% python3 -q
>>> import numpy as np
>>> import numpy.linalg as la
>>> np.set_printoptions(precision=2, suppress=True, linewidth=100, floatmode="fixed")
>>> data = np.array([[6, 0, 0, 6],
...     [7, 4, 6, 11],
...     [16, 13, 12, 17],
...     [18, 20, 12, 19],
...     [18, 26, 13, 25],
...     [19, 30, 19, 33],
...     [19, 39, 23, 36],
...     [20, 41, 23, 45],
...     [25, 44, 23, 47],
...     [27, 47, 27, 49],
...     [27, 49, 32, 56],
...     [33, 57, 33, 64],
...     [42, 59, 40, 64],
...     [49, 60, 44, 67],
...     [53, 66, 45, 72],
...     [57, 67, 48, 74]])
>>> W2 = data[[15, 11]].astype(float)
>>> for _ in range(5):
...     idx = la.norm(data[:, None] - W2, axis=-1).argmin(axis=1)
...     W2 = np.array([data[idx == j].mean(axis=0) for j in range(2)])
... 
>>> idx
array([1, 1, 1, 1, 1, 1, 1, 1, 1, 0, 0, 0, 0, 0, 0, 0])
>>> np.abs(W2[1] - W2[0]).argmax()
np.int64(3)
>>> Y = data / np.sqrt((data ** 2).mean(axis=1, keepdims=True))
>>> la.norm(Y, axis=1)
array([2.00, 2.00, 2.00, 2.00, 2.00, 2.00, 2.00, 2.00, 2.00, 2.00, 2.00, 2.00, 2.00, 2.00, 2.00,
       2.00])
>>> la.matrix_rank(data - data.mean(axis=1, keepdims=True))
np.int64(3)
>>> F = np.load("data.npy")
>>> F
array([[ -8,   0,  -1,  -1,   0,  -2],
       [ -1, -37,   1,  -2,   0,   0],
       [ -2,   0, -30,   2,   2,   0],
       [  2,  -1,   0,  34,  -2,  -2],
       [  2,  -2,   2,   0,  34,  -2],
       [  0,   1,  -2,   0,   0,  -6]])
>>> round(float(la.norm(F, 2)), 2)
37.61
>>> la.norm(F, axis=0)
array([ 8.77, 37.08, 30.17, 34.13, 34.12,  6.93])
>>> ang = np.radians(60)
>>> Rm = np.eye(6)
>>> Rm[3, 3] = Rm[2, 2] = np.cos(ang)
>>> Rm[3, 2], Rm[2, 3] = -np.sin(ang), np.sin(ang)
>>> Rm
array([[ 1.00,  0.00,  0.00,  0.00,  0.00,  0.00],
       [ 0.00,  1.00,  0.00,  0.00,  0.00,  0.00],
       [ 0.00,  0.00,  0.50,  0.87,  0.00,  0.00],
       [ 0.00,  0.00, -0.87,  0.50,  0.00,  0.00],
       [ 0.00,  0.00,  0.00,  0.00,  1.00,  0.00],
       [ 0.00,  0.00,  0.00,  0.00,  0.00,  1.00]])
>>> Y = F @ Rm.T
>>> la.svd(F, compute_uv=False), la.svd(Y, compute_uv=False)
(array([37.61, 34.66, 33.47, 30.05,  8.32,  5.64]), array([37.61, 34.66, 33.47, 30.05,  8.32,  5.64]))
>>> np.allclose(F @ F.T, Y @ Y.T)
True
>>> Y = np.array([[-1, 1], [1, -1], [-1, 0], [0, -1], [-3, -1], [-2, -2]])
>>> la.matrix_rank(Rm @ Y)
np.int64(2)
>>> np.einsum("ik,kj->ij", Rm, Y)
array([[-1.00,  1.00],
       [ 1.00, -1.00],
       [-0.50, -0.87],
       [ 0.87, -0.50],
       [-3.00, -1.00],
       [-2.00, -2.00]])
>>> Y.T @ Rm.T
array([[-1.00,  1.00, -0.50,  0.87, -3.00, -2.00],
       [ 1.00, -1.00, -0.87, -0.50, -1.00, -2.00]])
>>> np.vstack([Rm, Y.T]).shape
(8, 6)
>>> Rm @ Y
array([[-1.00,  1.00],
       [ 1.00, -1.00],
       [-0.50, -0.87],
       [ 0.87, -0.50],
       [-3.00, -1.00],
       [-2.00, -2.00]])
>>> np.einsum("ik,kj->ji", Rm, Y)
array([[-1.00,  1.00, -0.50,  0.87, -3.00, -2.00],
       [ 1.00, -1.00, -0.87, -0.50, -1.00, -2.00]])
>>> np.einsum("ij->j", Rm)
array([ 1.00,  1.00, -0.37,  1.37,  1.00,  1.00])
>>> w1 = np.array([[1, 2, -1, 1, -1],
...     [-2, -2, -1, -2, -2],
...     [0, 1, 2, -1, 2],
...     [2, 0, 2, 1, 1],
...     [0, -1, 1, -2, -2],
...     [1, 2, -2, -2, 2]])
>>> beta = np.array([2, 2, 2, 3, -1])
>>> act = np.maximum(F @ w1 + beta, 0)
>>> (act > 0).astype(int)
array([[0, 0, 1, 0, 0],
       [1, 1, 1, 1, 1],
       [1, 0, 0, 1, 0],
       [1, 1, 1, 1, 1],
       [1, 0, 1, 0, 0],
       [0, 0, 1, 1, 0]])
>>> W2 = np.array([[3, -4, 1], [0, -5, -1], [1, -2, -2], [4, -3, -1], [-3, 1, 2]])
>>> act @ W2
array([[  10,  -20,  -20],
       [ 321, -880,   -5],
       [ 128, -103,  -25],
       [ 384, -574,  -59],
       [  62, -112,  -82],
       [  69,  -63,  -33]])
>>> w1 @ W2
array([[  9, -16,  -2],
       [ -9,  24,   0],
       [ -8,  -4,   0],
       [  9, -14,  -1],
       [ -1,   7,  -3],
       [-13,  -2,   9]])
>>> blk = np.stack([F, -2 * F, F[::-1]])
>>> np.einsum("bij,cij->bc", blk, blk)
array([[ 4739, -9478,   296],
       [-9478, 18956,  -592],
       [  296,  -592,  4739]])
>>> la.norm(blk, axis=(1, 2))
array([ 68.84, 137.68,  68.84])
>>> blk.shape
(3, 6, 6)
>>> blk.sum(axis=0)
array([[  8,   1,  -1,   1,   0,  -4],
       [  3,  35,   1,   2,  34,  -2],
       [  4,  -1,  30,  32,  -4,  -2],
       [ -4,   1, -30, -32,   4,   2],
       [ -3, -35,  -1,  -2, -34,   2],
       [ -8,  -1,   1,  -1,   0,   4]])
>>> arr = np.vander(np.arange(3) - 1, 4, increasing=True)
>>> arr
array([[ 1, -1,  1, -1],
       [ 1,  0,  0,  0],
       [ 1,  1,  1,  1]])
>>> Y = arr / np.sqrt((arr ** 2).mean(axis=1, keepdims=True))
>>> la.norm(Y, axis=1)
array([2.00, 2.00, 2.00])
>>> la.matrix_rank(arr - arr.mean(axis=1, keepdims=True))
np.int64(2)
>>> np.round(la.norm(arr, 2), 2)
np.float64(2.14)
>>> la.norm(arr, axis=0)
array([1.73, 1.41, 1.41, 1.41])
>>> la.norm(arr, axis=1).argmax()
np.int64(0)
>>> round(float(la.norm(arr, 1)), 2), round(la.norm(arr, np.inf), 2)
(3.0, np.float64(4.0))
>>> blk = np.stack([arr, -1 * arr, arr[::-1]])
>>> blk.sum(axis=0)
array([[ 1,  1,  1,  1],
       [ 1,  0,  0,  0],
       [ 1, -1,  1, -1]])
>>> la.matrix_rank(blk.reshape(3, -1))
np.int64(2)
>>> w1 = np.array([[0, 1, 3, 3], [1, 3, 3, 1], [3, 0, 1, 3], [3, 3, 1, 3]])
>>> beta = np.array([3, 3, 2, -3])
>>> act = np.maximum(arr @ w1 + beta, 0)
>>> la.matrix_rank(act)
np.int64(3)
>>> act
array([[ 2,  0,  2,  0],
       [ 3,  4,  5,  0],
       [10, 10, 10,  7]])
>>> W2 = np.array([[0, 5, -4], [4, -4, 2], [3, 5, -4], [-4, -4, -5]])
>>> w1 @ W2
array([[  1,  -1, -25],
       [ 17,   4, -15],
       [ -9,   8, -31],
       [  3,  -4, -25]])
>>> act @ W2
array([[  6,  20, -16],
       [ 31,  24, -24],
       [ 42,  32, -95]])
>>> W0 = np.loadtxt("run10.csv", delimiter=",")
>>> W0
array([[ 1.00,  0.00, -2.00],
       [ 1.00,  0.00,  1.00],
       [-1.00, -2.00,  1.00],
       [-2.00,  1.00,  0.00],
       [ 1.00,  0.00,  1.00],
       [ 2.00, -2.00,  0.00]])
>>> hat = W0 @ la.solve(W0.T @ W0, W0.T)
>>> np.round((np.eye(6) - hat) @ W0, 2) + 0
array([[0.00, 0.00, 0.00],
       [0.00, 0.00, 0.00],
       [0.00, 0.00, 0.00],
       [0.00, 0.00, 0.00],
       [0.00, 0.00, 0.00],
       [0.00, 0.00, 0.00]])
>>> np.trace(hat)
np.float64(3.0)
>>> np.allclose(hat @ hat, hat)
True
>>> la.matrix_rank(np.eye(6) - hat)
np.int64(3)
>>> np.round(hat @ W0[:, 1], 2) + 0
array([ 0.00,  0.00, -2.00,  1.00,  0.00, -2.00])
>>> vec = np.array([1, 1, 2])
>>> y = W0 @ vec
>>> y
array([-3.00,  3.00, -1.00, -1.00,  3.00,  0.00])
>>> la.solve(W0.T @ W0, W0.T @ y)
array([1.00, 1.00, 2.00])
>>> rng = np.random.default_rng(3422)
>>> y = y + 0.3 * rng.normal(size=6)
>>> y
array([-3.14,  2.64, -1.36, -1.25,  3.01,  0.14])
>>> beta, *_ = la.lstsq(W0, y)
>>> np.round(W0.T @ (y - W0 @ beta), 2) + 0
array([0.00, 0.00, 0.00])
>>> [round(float(la.norm(la.solve(W0.T @ W0 + lam * np.eye(3), W0.T @ y))), 2) for lam in (0, 1, 10, 100)]
[2.46, 2.02, 0.79, 0.12]
>>> Y = W0 / np.sqrt((W0 ** 2).mean(axis=1, keepdims=True))
>>> Y[2]
array([-0.71, -1.41,  0.71])
>>> blk = np.stack([W0, 5 * W0, W0[::-1]])
>>> (blk @ W0.T).shape
(3, 6, 6)
>>> la.matrix_rank(blk)
array([3, 3, 3])
>>> np.einsum("bij,cij->bc", blk, blk)
array([[ 28.00, 140.00,   8.00],
       [140.00, 700.00,  40.00],
       [  8.00,  40.00,  28.00]])
>>> la.norm(blk, axis=(1, 2))
array([ 5.29, 26.46,  5.29])
>>> blk.shape
(3, 6, 3)
>>> blk.sum(axis=0)
array([[  8.00,  -2.00, -12.00],
       [  7.00,   0.00,   7.00],
       [ -8.00, -11.00,   6.00],
       [-13.00,   4.00,   1.00],
       [  7.00,   0.00,   7.00],
       [ 13.00, -12.00,  -2.00]])
>>> Y = np.array([[5], [2]])
>>> W2 = np.array([[0, 1, 1, 1, 1]])
>>> J = Y @ W2 + 0.1 * rng.normal(size=(2, 5))
>>> J
array([[0.11, 4.95, 4.95, 5.17, 5.04],
       [0.04, 2.11, 2.18, 1.88, 1.94]])
>>> Y = J / la.norm(J, axis=1, keepdims=True)
>>> G = Y @ Y.T
>>> G
array([[1.00, 1.00],
       [1.00, 1.00]])
>>> (G - 2 * np.eye(2)).round(6).argmax(axis=1)
array([1, 0])
>>> la.matrix_rank(J, rtol=0.1)
np.int64(1)
>>> la.cond(J) > 100
np.False_
>>> [round(float(x), 2) for x in la.svd(J, compute_uv=False)[:3]]
[10.85, 0.29]
>>> np.argsort(-la.norm(J, axis=0).round(6), kind="stable")[:3]
array([3, 2, 4])
>>> round(float(la.norm(J, 2) / la.norm(J)), 2)
1.0
>>> Y = np.array([[-5, -5, 0], [-5, 0, 1], [5, 5, 0], [4, 0, 5], [1, 3, -1]])
>>> np.einsum("ij->j", J)
array([0.14, 7.06, 7.12, 7.06, 6.98])
>>> Y.T @ J.T
array([[25.19,  9.59],
       [39.34, 16.51],
       [25.77,  9.59]])
>>> la.matrix_rank(J @ Y)
np.int64(2)
>>> np.einsum("ik,kj->ji", J, Y)
array([[25.19,  9.59],
       [39.34, 16.51],
       [25.77,  9.59]])
>>> J @ Y
array([[25.19, 39.34, 25.77],
       [ 9.59, 16.51,  9.59]])
>>> la.norm(J, axis=1).argmax()
np.int64(0)
>>> round(float(la.norm(J, 1)), 2), round(la.norm(J, np.inf), 2)
(7.12, np.float64(20.22))
>>> round(la.norm(J, "nuc"), 2)
np.float64(11.14)
>>> np.round(la.norm(J[0], 1), 2), np.round(la.norm(J[0], np.inf), 2)
(np.float64(20.22), np.float64(5.17))
>>> la.norm(J, axis=1)
array([10.06,  4.06])
>>> vec = np.array([0, 0, 0, 1, 2])
>>> h = np.maximum(J @ vec, 0)
>>> h
array([15.26,  5.76])
>>> np.maximum(J @ vec, 0) - np.maximum(-J @ vec, 0)
array([15.26,  5.76])
>>> np.maximum(J @ (3 * vec), 0)
array([45.78, 17.28])
>>> J * (h > 1e-9)[:, None]
array([[0.11, 4.95, 4.95, 5.17, 5.04],
       [0.04, 2.11, 2.18, 1.88, 1.94]])
>>> mat = np.array([[-1, 0, 2, -3, -2],
...     [0, -1, 0, 2, -3],
...     [2, 0, -1, 0, 2],
...     [-3, 2, 0, -1, 0],
...     [-2, -3, 2, 0, -1]])
>>> mat
array([[-1,  0,  2, -3, -2],
       [ 0, -1,  0,  2, -3],
       [ 2,  0, -1,  0,  2],
       [-3,  2,  0, -1,  0],
       [-2, -3,  2,  0, -1]])
>>> vals, V = la.eigh(mat)
>>> vec = np.array([0, 2, -2, 1, -3])
>>> vec @ mat @ vec
np.int64(50)
>>> np.round(la.eigvalsh(mat[1:, 1:]), 2) + 0
array([-5.00, -2.00,  0.00,  3.00])
>>> X = 0.5 ** np.abs(np.subtract.outer(np.arange(5), np.arange(5)))
>>> X
array([[1.00, 0.50, 0.25, 0.12, 0.06],
       [0.50, 1.00, 0.50, 0.25, 0.12],
       [0.25, 0.50, 1.00, 0.50, 0.25],
       [0.12, 0.25, 0.50, 1.00, 0.50],
       [0.06, 0.12, 0.25, 0.50, 1.00]])
>>> # equal to its transpose
>>> L = la.cholesky(X)
>>> np.round(np.prod(np.diag(L)) ** 2, 2), np.round(la.det(X), 2)
(np.float64(0.32), np.float64(0.32))
>>> np.diag(L) ** 2
array([1.00, 0.75, 0.75, 0.75, 0.75])
>>> idx = rng.permutation(5)
>>> idx
array([0, 1, 3, 2, 4])
>>> Y = X[idx][:, idx]
>>> np.allclose(Y, X)
False
>>> np.diag(Y)
array([1.00, 1.00, 1.00, 1.00, 1.00])
>>> ang = np.radians(120)
>>> Rm = np.eye(5)
>>> Rm[4, 4] = Rm[3, 3] = np.cos(ang)
>>> Rm[4, 3], Rm[3, 4] = -np.sin(ang), np.sin(ang)
>>> Rm
array([[ 1.00,  0.00,  0.00,  0.00,  0.00],
       [ 0.00,  1.00,  0.00,  0.00,  0.00],
       [ 0.00,  0.00,  1.00,  0.00,  0.00],
       [ 0.00,  0.00,  0.00, -0.50,  0.87],
       [ 0.00,  0.00,  0.00, -0.87, -0.50]])
>>> Y = X @ Rm.T
>>> np.round(la.det(Rm), 2), np.trace(Rm)
(np.float64(1.0), np.float64(2.0))
>>> np.allclose(X @ X.T, Y @ Y.T)
True
>>> la.svd(X, compute_uv=False), la.svd(Y, compute_uv=False)
(array([2.26, 1.23, 0.69, 0.46, 0.36]), array([2.26, 1.23, 0.69, 0.46, 0.36]))
>>> np.abs(Y - X).max(axis=0)
array([0.00, 0.00, 0.00, 1.07, 1.93])
>>> np.allclose(la.norm(X, axis=1), la.norm(Y, axis=1))
True
>>> hat = np.triu(np.array([[-5, -3, -1, -5, 4],
...     [5, -1, 3, -3, 3],
...     [-3, 2, 0, -3, -3],
...     [3, -4, 1, -1, -4],
...     [-2, -2, -5, 0, -2]]), 1) + np.eye(5)
>>> Y = hat @ X @ la.inv(hat)
>>> np.poly(Y)
array([ 1.00, -5.00,  8.78, -6.86,  2.43, -0.32])
>>> hat @ X - X @ hat
array([[-2.12, -1.25, -4.50,  3.00, -3.38],
       [ 0.56,  2.62, -0.25,  7.00, -0.25],
       [-0.56, -0.38, -3.50,  1.25, -2.00],
       [-0.25, -0.12, -1.62,  0.88,  0.25],
       [ 0.00,  0.19, -0.31,  1.44,  2.12]])
>>> la.matrix_rank(Y)
np.int64(5)
>>> A = np.loadtxt("case15.csv", delimiter=",")
>>> A
array([[ -4.00,   0.00, -18.00,  -8.00,   0.00, -14.00],
       [ -2.00,   0.00,  -9.00,  -4.00,   0.00,  -7.00],
       [  4.00,   0.00,  18.00,   8.00,   0.00,  14.00],
       [  4.00,   0.00,  18.00,   8.00,   0.00,  14.00],
       [ -2.00,   0.00,  -9.00,  -4.00,   0.00,  -7.00]])
>>> ang = np.radians(180)
>>> Rm = np.eye(6)
>>> Rm[2, 2] = Rm[0, 0] = np.cos(ang)
>>> Rm[2, 0], Rm[0, 2] = -np.sin(ang), np.sin(ang)
>>> Rm.round(2) + 0
array([[-1.00,  0.00,  0.00,  0.00,  0.00,  0.00],
       [ 0.00,  1.00,  0.00,  0.00,  0.00,  0.00],
       [ 0.00,  0.00, -1.00,  0.00,  0.00,  0.00],
       [ 0.00,  0.00,  0.00,  1.00,  0.00,  0.00],
       [ 0.00,  0.00,  0.00,  0.00,  1.00,  0.00],
       [ 0.00,  0.00,  0.00,  0.00,  0.00,  1.00]])
>>> Y = A @ Rm.T
>>> round(float(la.det(Rm)), 2), np.trace(Rm)
(1.0, np.float64(2.0))
>>> Y = np.array([[1, -3, -3], [-1, 0, 2]])
>>> W2 = np.kron(Y, arr)
>>> round(la.norm(W2, 2), 2), round(la.norm(Y, 2) * la.norm(arr, 2), 2)
(np.float64(9.99), np.float64(9.99))
>>> W2.shape
(6, 12)
>>> la.matrix_rank(W2)
np.int64(6)
